$ ipython --no-banner

In [1]: import numpy as np

In [2]: import numpy.linalg as la

In [3]: np.set_printoptions(precision=2, suppress=True, linewidth=160)

In [4]: def rnd(a):
   ...:     return np.round(a, 2) + 0
   ...: 

In [5]: arr = np.loadtxt("out7.csv", delimiter=",")

In [6]: rnd(arr)
Out[6]: 
array([[-2.01,  0.27,  0.41, -0.4 ,  2.14],
       [ 1.78,  0.27, -1.8 ,  0.28, -1.56],
       [-0.93, -0.76,  2.72, -0.05,  0.42],
       [-0.86,  0.97, -2.26, -0.3 ,  1.47],
       [ 1.04, -0.94,  2.06,  0.33, -1.63],
       [ 1.97, -0.39, -0.03,  0.41, -2.19],
       [-1.22,  0.9 , -1.85, -0.35,  1.78],
       [ 0.62, -0.99,  2.45,  0.26, -1.25],
       [ 1.64,  0.39, -2.07,  0.24, -1.35],
       [-1.52,  0.79, -1.38, -0.39,  2.  ],
       [-0.59, -0.87,  2.81,  0.02,  0.01]])

In [7]: np.argsort(-la.norm(arr, axis=0).round(6), kind="stable")[:3]
Out[7]: array([2, 4, 0])

In [8]: la.matrix_rank(arr, rtol=0.1)
Out[8]: np.int64(2)

In [9]: la.cond(arr) > 100
Out[9]: np.True_

In [10]: rnd(la.norm(arr, 2) / la.norm(arr))
Out[10]: np.float64(0.76)

In [11]: rk = la.matrix_rank(arr)

In [12]: rk
Out[12]: np.int64(2)

In [13]: N = la.svd(arr)[2][rk:].T

In [14]: [int(la.matrix_rank(arr[:i])) for i in range(1, len(arr) + 1)]
Out[14]: [1, 2, 2, 2, 2, 2, 2, 2, 2, 2, 2]

In [15]: [int(la.matrix_rank(arr[:, :j + 1])) for j in range(5)]
Out[15]: [1, 2, 2, 2, 2]

In [16]: np.allclose(arr @ N, 0)
Out[16]: True

In [17]: print(la.matrix_rank(arr.T @ arr), la.matrix_rank(arr @ arr.T))
2 2

In [18]: gram = np.cov(arr, rowvar=False)

In [19]: print(np.argwhere(np.triu(np.abs(np.corrcoef(arr.T)) > 0.8, 1)))
[[0 3]
 [0 4]
 [1 2]
 [3 4]]

In [20]: rnd(np.corrcoef(arr[:, 1], arr[:, 4])[0, 1])
Out[20]: np.float64(0.59)

In [21]: rnd(la.eigvalsh(gram)[::-1])
Out[21]: array([5.69, 4.19, 0.  , 0.  , 0.  ])

In [22]: rnd(np.median(arr, axis=0))
Out[22]: array([-0.59,  0.27, -0.03,  0.02,  0.01])

In [23]: D = la.norm(arr[:, None] - arr[None], axis=-1)

In [24]: np.unravel_index(D.round(6).argmax(), D.shape)
Out[24]: (np.int64(4), np.int64(6))

In [25]: np.unique(arr.round(6), axis=0).shape
Out[25]: (11, 5)

In [26]: la.lstsq(arr[:-1].T, arr[-1])[2]
Out[26]: np.int32(2)

In [27]: data = np.load("layer13.npy")

In [28]: data
Out[28]: 
array([[ 0,  2,  0,  0,  0,  0],
       [ 0,  0,  0, -3,  0,  0],
       [ 0,  0,  1,  0,  0,  0],
       [ 0,  0,  0,  0,  0,  0],
       [ 0,  0,  0,  0, -1,  0],
       [-3,  0,  0,  0,  0,  0]])

In [29]: t3 = np.stack([data, -1 * data, data[::-1]])

In [30]: t3.sum(axis=0)
Out[30]: 
array([[-3,  0,  0,  0,  0,  0],
       [ 0,  0,  0,  0, -1,  0],
       [ 0,  0,  0,  0,  0,  0],
       [ 0,  0,  1,  0,  0,  0],
       [ 0,  0,  0, -3,  0,  0],
       [ 0,  2,  0,  0,  0,  0]])

In [31]: la.matrix_rank(t3.reshape(3, -1))
Out[31]: np.int64(2)

In [32]: (t3 @ data.T).shape
Out[32]: (3, 6, 6)

In [33]: M = np.loadtxt("run2.csv", delimiter=",")

In [34]: rnd(M)
Out[34]: 
array([[ 0.74, -0.33, -0.73, -2.21, -0.44,  0.1 ,  0.31,  0.46,  0.11,  1.05,  0.59,  0.26,  0.95],
       [-0.86,  0.64,  1.61, -0.24, -1.07, -1.11, -0.46, -0.85, -0.08,  1.25, -0.14,  0.44,  0.34],
       [-0.98, -0.94,  0.37,  0.47,  1.66,  0.22,  0.05,  0.77,  0.96,  1.55,  0.16,  0.11,  0.23],
       [ 1.04, -0.06,  0.85,  1.32, -0.82,  0.21,  0.71,  1.14, -0.62,  0.5 ,  0.77, -0.83,  1.  ],
       [-0.37,  0.53,  0.32, -0.46,  0.38, -1.08,  0.46, -0.16,  1.46, -1.04,  1.06, -1.43,  0.58],
       [ 0.61,  0.8 , -0.77,  0.27,  0.55, -0.16, -1.92, -0.37, -0.43,  0.97,  0.88, -1.07, -0.36],
       [ 1.29, -0.76,  0.84, -0.08, -0.3 ,  1.13, -0.31, -1.24,  1.38,  0.25, -0.77, -0.7 , -0.12],
       [ 0.18,  1.52,  0.18, -0.1 ,  0.24,  0.85,  1.52, -0.38,  0.22,  0.76,  0.81,  0.23, -1.42],
       [ 0.37, -1.41, -0.71,  0.78, -0.78, -1.07,  0.24, -0.67,  0.55,  0.2 ,  1.34,  0.78, -0.86],
       [ 0.25, -0.22, -0.74,  0.  ,  0.05, -1.34,  1.07, -0.05, -0.34,  0.88, -1.55, -1.32, -0.6 ],
       [-0.92, -0.72, -0.26,  0.01,  0.34,  0.73,  0.72, -1.77, -1.28,  0.08,  0.6 , -0.7 ,  0.88],
       [ 1.47,  0.5 ,  0.21,  0.35,  1.51, -0.92,  0.36, -0.81, -0.21, -0.1 , -0.22,  1.16,  1.02],
       [ 0.49, -0.98,  1.56, -1.03,  0.8 , -0.41, -0.14,  0.33, -1.13, -0.44,  0.51, -0.34, -1.23]])

In [35]: out = la.inv(M)

In [36]: print(rnd(la.cond(M)))
1.0

In [37]: np.allclose(out, M.T)
Out[37]: False

In [38]: la.lstsq(data[:-1].T, data[-1])[2]
Out[38]: np.int32(4)

In [39]: rnd(np.trace(la.pinv(data) @ data))
Out[39]: np.float64(5.0)

In [40]: np.abs(np.diag(la.qr(data)[1])) > 1e-9
Out[40]: array([ True,  True,  True,  True,  True, False])

In [41]: np.unique(data.round(6), axis=0).shape
Out[41]: (6, 6)

In [42]: np.allclose(data[:-1].T @ la.lstsq(data[:-1].T, data[-1])[0], data[-1])
Out[42]: False

In [43]: rnd(la.svd(M, compute_uv=False))
Out[43]: array([3., 3., 3., 3., 3., 3., 3., 3., 3., 3., 3., 3., 3.])

In [44]: print(rnd(la.norm(M, axis=0)))
[3. 3. 3. 3. 3. 3. 3. 3. 3. 3. 3. 3. 3.]

In [45]: rnd(M[:, 9] @ M[:, 0])
Out[45]: np.float64(0.0)

In [46]: x0 = np.array([1, -1, 1, 2, 1, -2, 0, 1, 0, -1, -2, 2, 0])

In [47]: rnd(np.einsum("ij,j->i", M, x0))
Out[47]: array([-5.97, -0.16,  1.62,  0.8 , -3.03, -4.79, -1.18, -5.09,  2.01,  1.99, -5.99,  7.28,  1.66])

In [48]: J = np.load("w.npy")

In [49]: J
Out[49]: 
array([[-3.,  1.,  0.,  0.,  0.,  0.,  0.,  0.,  0.],
       [ 0., -3.,  1.,  0.,  0.,  0.,  0.,  0.,  0.],
       [ 0.,  0., -3.,  1.,  0.,  0.,  0.,  0.,  0.],
       [ 0.,  0.,  0., -3.,  1.,  0.,  0.,  0.,  0.],
       [ 0.,  0.,  0.,  0., -3.,  1.,  0.,  0.,  0.],
       [ 0.,  0.,  0.,  0.,  0., -3.,  1.,  0.,  0.],
       [ 0.,  0.,  0.,  0.,  0.,  0., -3.,  1.,  0.],
       [ 0.,  0.,  0.,  0.,  0.,  0.,  0., -3.,  1.],
       [ 0.,  0.,  0.,  0.,  0.,  0.,  0.,  0., -3.]])

In [50]: x0 = np.array([2, 2, 2, -2, 3, 0, 3, 2, -2])

In [51]: rhs = J @ x0

In [52]: coef, lr = np.zeros(9), 1 / la.norm(J, 2) ** 2

In [53]: for i in range(250):
    ...:     coef -= lr * J.T @ (J @ coef - rhs)
    ...:     if i % 50 == 0: print(i, round(la.norm(J @ coef - rhs), 2))
    ...: 
0 7.1
50 0.0
100 0.0
150 0.0
200 0.0

In [54]: rnd(la.cond(J))
Out[54]: np.float64(1.92)

In [55]: rnd(coef)
Out[55]: array([ 2.,  2.,  2., -2.,  3.,  0.,  3.,  2., -2.])
